% python3 -q
>>> import numpy as np
>>> np.set_printoptions(precision=3, suppress=True, linewidth=200, floatmode="fixed")
>>> cent = np.array([[0.1, 0.1, 1.7]])
>>> rng = np.random.default_rng(4993)
>>> feats = np.array([[5],
...     [4],
...     [-5],
...     [0],
...     [-3],
...     [-1],
...     [-5],
...     [2],
...     [-2],
...     [5],
...     [-5],
...     [-5],
...     [4],
...     [3],
...     [2],
...     [-3],
...     [4],
...     [-5],
...     [-3],
...     [3],
...     [-4],
...     [0],
...     [-4],
...     [0]]) @ cent + 0.05 * rng.normal(size=(24, 3))
>>> feats
array([[ 0.444,  0.498,  8.461],
       [ 0.464,  0.321,  6.795],
       [-0.411, -0.562, -8.523],
       [-0.036,  0.046, -0.026],
       [-0.275, -0.315, -5.082],
       [-0.112, -0.123, -1.751],
       [-0.598, -0.597, -8.469],
       [ 0.238,  0.191,  3.368],
       [-0.300, -0.187, -3.404],
       [ 0.570,  0.536,  8.410],
       [-0.421, -0.487, -8.474],
       [-0.399, -0.478, -8.457],
       [ 0.379,  0.404,  6.793],
       [ 0.283,  0.359,  5.118],
       [ 0.193,  0.157,  3.350],
       [-0.254, -0.348, -5.127],
       [ 0.418,  0.363,  6.755],
       [-0.450, -0.507, -8.456],
       [-0.375, -0.329, -5.045],
       [ 0.381,  0.264,  5.064],
       [-0.425, -0.350, -6.782],
       [-0.007, -0.019, -0.057],
       [-0.381, -0.342, -6.799],
       [ 0.009,  0.040,  0.021]])
>>> z = rng.permutation(3)
>>> out = feats[:, z] * rng.choice([-1, 1], 3)
>>> out
array([[-0.444, -8.461,  0.498],
       [-0.464, -6.795,  0.321],
       [ 0.411,  8.523, -0.562],
       [ 0.036,  0.026,  0.046],
       [ 0.275,  5.082, -0.315],
       [ 0.112,  1.751, -0.123],
       [ 0.598,  8.469, -0.597],
       [-0.238, -3.368,  0.191],
       [ 0.300,  3.404, -0.187],
       [-0.570, -8.410,  0.536],
       [ 0.421,  8.474, -0.487],
       [ 0.399,  8.457, -0.478],
       [-0.379, -6.793,  0.404],
       [-0.283, -5.118,  0.359],
       [-0.193, -3.350,  0.157],
       [ 0.254,  5.127, -0.348],
       [-0.418, -6.755,  0.363],
       [ 0.450,  8.456, -0.507],
       [ 0.375,  5.045, -0.329],
       [-0.381, -5.064,  0.264],
       [ 0.425,  6.782, -0.350],
       [ 0.007,  0.057, -0.019],
       [ 0.381,  6.799, -0.342],
       [-0.009, -0.021,  0.040]])
>>> Uu, _, Vt = np.linalg.svd(feats.T @ out)
>>> np.round(Uu @ Vt, 3) + 0
array([[-1.000,  0.000,  0.000],
       [ 0.000,  0.000,  1.000],
       [ 0.000, -1.000,  0.000]])
>>> x0 = np.array([4, 4, 0])
>>> target = feats @ x0
>>> np.round(np.linalg.pinv(feats) @ feats, 3) + 0
array([[1.000, 0.000, 0.000],
       [0.000, 1.000, 0.000],
       [0.000, 0.000, 1.000]])
>>> target = target + 0.3 * rng.normal(size=24)
>>> target
array([ 3.806,  3.284, -4.155, -0.423, -2.267, -0.783, -4.585,  1.459, -1.943,  4.230, -3.894, -3.267,  3.310,  2.434,  1.235, -2.244,  3.330, -3.594, -2.775,  2.779, -2.798,  0.176, -2.455,  0.579])
>>> b, *_ = np.linalg.lstsq(feats, target)
>>> [round(float(np.linalg.norm(np.linalg.solve(feats.T @ feats + lam * np.eye(3), feats.T @ target))), 2) for lam in (0, 1, 10, 100)]
[5.33, 0.56, 0.46, 0.42]
>>> b.round()
array([4.000, 4.000, 0.000])
>>> Ac = feats - feats.mean(axis=0)
>>> Uu, sigma, Vt = np.linalg.svd(Ac, full_matrices=False)
>>> np.round(Ac.mean(axis=0), 3) + 0
array([0.000, 0.000, 0.000])
>>> np.abs(Vt[-1])
array([0.036, 0.997, 0.061])
>>> (np.sign(Uu[:, 0]) == np.sign(Uu[0, 0])).astype(int)
array([1, 1, 0, 1, 0, 0, 0, 1, 0, 1, 0, 0, 1, 1, 1, 0, 1, 0, 0, 1, 0, 1, 0, 1])
>>> P = feats @ np.linalg.solve(feats.T @ feats, feats.T)
>>> np.allclose(P @ P, P)
True
>>> r0 = np.array([2, 0, 0])
>>> A = r0[np.abs(np.subtract.outer(np.arange(3), np.arange(3)))]
>>> A
array([[2, 0, 0],
       [0, 2, 0],
       [0, 0, 2]])
>>> np.flatnonzero(np.linalg.matrix_power((A != 0) + (A.T != 0) + np.eye(3), 3)[1])
array([1])
>>> A @ A
array([[4, 0, 0],
       [0, 4, 0],
       [0, 0, 4]])
>>> np.round(np.linalg.det(A), 3)
np.float64(8.0)
>>> Uu, sigma, Vt = np.linalg.svd(A, full_matrices=False)
>>> (sigma > 1e-8).sum()
np.int64(3)
>>> Uu.T @ A @ Vt.T
array([[2.000, 0.000, 0.000],
       [0.000, 2.000, 0.000],
       [0.000, 0.000, 2.000]])
>>> Uu.shape, sigma.shape, Vt.shape
((3, 3), (3,), (3, 3))
>>> sigma / sigma[0]
array([1.000, 1.000, 1.000])
>>> np.cumsum(sigma ** 2) / np.sum(sigma ** 2)
array([0.333, 0.667, 1.000])
>>> sigma
array([2.000, 2.000, 2.000])
>>> round(np.sqrt((sigma ** 2).sum()), 3), round(np.linalg.norm(A), 3)
(np.float64(3.464), np.float64(3.464))
>>> x0 = np.ones(3)
>>> for _ in range(4):
...     x0 = A @ x0
...     x0 /= np.linalg.norm(x0)
...     print(round(x0 @ A @ x0, 3))
... 
2.0
2.0
2.0
2.0
>>> round(float(np.linalg.eigvalsh(A)[-1]), 3)
2.0
>>> Lm = np.linalg.cholesky(A)
>>> Lm @ Lm.T
array([[2.000, 0.000, 0.000],
       [0.000, 2.000, 0.000],
       [0.000, 0.000, 2.000]])
>>> E = np.loadtxt("w.csv", delimiter=",")
>>> E
array([[-2.000, -1.000,  3.000],
       [ 3.000, -2.000, -1.000],
       [-1.000,  3.000, -2.000]])
>>> E.mean(axis=0)
array([0.000, 0.000, 0.000])
>>> np.unravel_index(np.abs(E).argmax(), E.shape)
(np.int64(0), np.int64(2))
>>> E.shape
(3, 3)
>>> E @ np.ones(3)
array([0.000, 0.000, 0.000])
>>> np.fft.fft(E[0])
array([ 0.000+0.000j, -3.000+3.464j, -3.000-3.464j])
>>> np.sort(np.abs(np.fft.fft(E[0]))), np.round(np.sort(np.linalg.svd(E, compute_uv=False)), 3) + 0
(array([0.000, 4.583, 4.583]), array([0.000, 4.583, 4.583]))
>>> (E @ E)[0]
array([ -2.000,  13.000, -11.000])
>>> Uu, sigma, Vt = np.linalg.svd(feats, full_matrices=False)
>>> (sigma > 1e-8).sum()
np.int64(3)
>>> np.round(Uu.T @ Uu, 3) + 0
array([[1.000, 0.000, 0.000],
       [0.000, 1.000, 0.000],
       [0.000, 0.000, 1.000]])
>>> np.abs(Vt[0])
array([0.058, 0.059, 0.997])
>>> sigma
array([30.075,  0.282,  0.206])
>>> round(float(np.sqrt((sigma ** 2).sum())), 3), round(np.linalg.norm(feats), 3)
(30.077, np.float64(30.077))
>>> np.round(Uu.T @ feats @ Vt.T, 3) + 0
array([[30.075,  0.000,  0.000],
       [ 0.000,  0.282,  0.000],
       [ 0.000,  0.000,  0.206]])
>>> np.allclose(Uu * sigma @ Vt, feats)
True
>>> np.abs(Uu[:, 0]).round(6).argmax()
np.int64(2)
>>> Uu.shape, sigma.shape, Vt.shape
((24, 3), (3,), (3, 3))
>>> Uu, sigma, Vt = np.linalg.svd(E)
>>> vecs = Vt[:(sigma > 1e-8).sum()]
>>> x0 = E[0] + -3 * E[1] + rng.integers(2) * np.eye(3)[2]
>>> x0
array([-11.000,   5.000,   6.000])
>>> np.diag(vecs.T @ vecs)
array([0.667, 0.667, 0.667])
>>> arr = np.loadtxt("m.csv", delimiter=",")
>>> arr
array([[6.000, 4.000, 6.000, 4.000, 6.000, 4.000],
       [4.000, 5.000, 4.000, 5.000, 4.000, 5.000],
       [7.000, 1.000, 7.000, 1.000, 7.000, 1.000],
       [6.000, 4.000, 6.000, 4.000, 6.000, 4.000],
       [4.000, 5.000, 4.000, 5.000, 4.000, 5.000],
       [7.000, 1.000, 7.000, 1.000, 7.000, 1.000]])
>>> Uu, sigma, Vt = np.linalg.svd(arr)
>>> np.argmax(sigma[:-1] / (sigma[1:] + 1e-6)) + 1
np.int64(2)
>>> sigma.round(3) + 0
array([27.973,  8.689,  0.000,  0.000,  0.000,  0.000])
>>> out = Uu[:, :2] @ np.diag(sigma[:2]) @ Vt[:2]
>>> np.linalg.matrix_rank(arr, rtol=0.05)
np.int64(2)
>>> round(np.linalg.norm(arr - out) / np.linalg.norm(arr), 3)
np.float64(0.0)
>>> z = rng.permutation(6)
>>> z
array([4, 2, 3, 1, 0, 5])
>>> out = arr[z][:, z]
>>> np.allclose(out, arr)
False
>>> np.trace(out)
np.float64(27.0)
>>> r0 = np.array([2, 2, -2, -3, 1])
>>> X = np.array([np.roll(r0, i) for i in range(5)])
>>> X
array([[ 2,  2, -2, -3,  1],
       [ 1,  2,  2, -2, -3],
       [-3,  1,  2,  2, -2],
       [-2, -3,  1,  2,  2],
       [ 2, -2, -3,  1,  2]])
>>> x0 = np.array([4, -2, -1, -9, 4])
>>> np.einsum("ij,j->i", X, x0)
array([ 37,   4, -42, -13,  14])
>>> (X @ x0).argmax()
np.int64(0)
>>> X @ (2 * x0)
array([ 74,   8, -84, -26,  28])
>>> (X * x0).sum(axis=1)
array([ 37,   4, -42, -13,  14])
>>> P = np.triu(np.array([[1, 0, 1, 2, 2],
...     [1, 2, 0, 0, 2],
...     [1, 0, 2, 1, 0],
...     [1, 2, 1, 1, 2],
...     [2, 2, 1, 0, 0]]), 1) + np.eye(5)
>>> out = P @ X @ np.linalg.inv(P)
>>> np.round(np.linalg.det(out), 3)
np.float64(-0.0)
>>> np.trace(out), np.trace(X)
(np.float64(10.0), np.int64(10))
>>> np.linalg.matrix_rank(out)
np.int64(4)
>>> np.round(np.poly(out), 3) + 0
array([  1.000, -10.000,   0.000, 145.000, 205.000,   0.000])
>>> K = np.loadtxt("sample10.csv", delimiter=",")
>>> K
array([[ 0.000,  1.000, -4.000, -3.000],
       [-1.000,  0.000, -2.000, -1.000],
       [ 4.000,  2.000,  0.000,  0.000],
       [ 3.000,  1.000,  0.000,  0.000]])
>>> x0 = np.array([1, 3, -3, 3])
>>> target = K @ x0
>>> b, lr = np.zeros(4), 1 / np.linalg.norm(K, 2) ** 2
>>> for i in range(8):
...     b -= lr * K.T @ (K @ b - target)
...     if i % 2 == 0: print(i, round(np.linalg.norm(K @ b - target), 3))
... 
0 1.696
2 1.682
4 1.668
6 1.654
>>> b
array([ 1.790,  1.094, -0.968, -0.542])
>>> round(float(np.linalg.cond(K)), 3)
15.435
